In [1]: import numpy as np

In [2]: from numpy import linalg as LA

In [3]: np.set_printoptions(precision=1, suppress=True, linewidth=200)

In [4]: K = np.loadtxt("m.csv", delimiter=",")

In [5]: K
Out[5]: 
array([[3., 5., 0., 0., 0., 0.],
       [3., 4., 0., 0., 0., 0.],
       [0., 2., 0., 0., 0., 0.],
       [0., 0., 3., 5., 0., 0.],
       [0., 0., 3., 4., 0., 0.],
       [0., 0., 0., 2., 0., 0.],
       [0., 0., 0., 0., 3., 5.],
       [0., 0., 0., 0., 3., 4.],
       [0., 0., 0., 0., 0., 2.]])

In [6]: K - K[0]
Out[6]: 
array([[ 0.,  0.,  0.,  0.,  0.,  0.],
       [ 0., -1.,  0.,  0.,  0.,  0.],
       [-3., -3.,  0.,  0.,  0.,  0.],
       [-3., -5.,  3.,  5.,  0.,  0.],
       [-3., -5.,  3.,  4.,  0.,  0.],
       [-3., -5.,  0.,  2.,  0.,  0.],
       [-3., -5.,  0.,  0.,  3.,  5.],
       [-3., -5.,  0.,  0.,  3.,  4.],
       [-3., -5.,  0.,  0.,  0.,  2.]])

In [7]: K.sum(axis=0)
Out[7]: array([ 6., 11.,  6., 11.,  6., 11.])

In [8]: K.mean(axis=0)
Out[8]: array([0.7, 1.2, 0.7, 1.2, 0.7, 1.2])

In [9]: K.sum(axis=1)
Out[9]: array([8., 7., 2., 8., 7., 2., 8., 7., 2.])

In [10]: P = K @ LA.solve(K.T @ K, K.T)

In [11]: P
Out[11]: 
array([[ 0.6,  0.4,  0.2,  0. ,  0. ,  0. ,  0. ,  0. ,  0. ],
       [ 0.4,  0.6, -0.2,  0. ,  0. ,  0. ,  0. ,  0. ,  0. ],
       [ 0.2, -0.2,  0.9,  0. ,  0. ,  0. ,  0. ,  0. ,  0. ],
       [ 0. ,  0. ,  0. ,  0.6,  0.4,  0.2,  0. ,  0. ,  0. ],
       [ 0. ,  0. ,  0. ,  0.4,  0.6, -0.2,  0. ,  0. ,  0. ],
       [ 0. ,  0. ,  0. ,  0.2, -0.2,  0.9,  0. ,  0. ,  0. ],
       [ 0. ,  0. ,  0. ,  0. ,  0. ,  0. ,  0.6,  0.4,  0.2],
       [ 0. ,  0. ,  0. ,  0. ,  0. ,  0. ,  0.4,  0.6, -0.2],
       [ 0. ,  0. ,  0. ,  0. ,  0. ,  0. ,  0.2, -0.2,  0.9]])
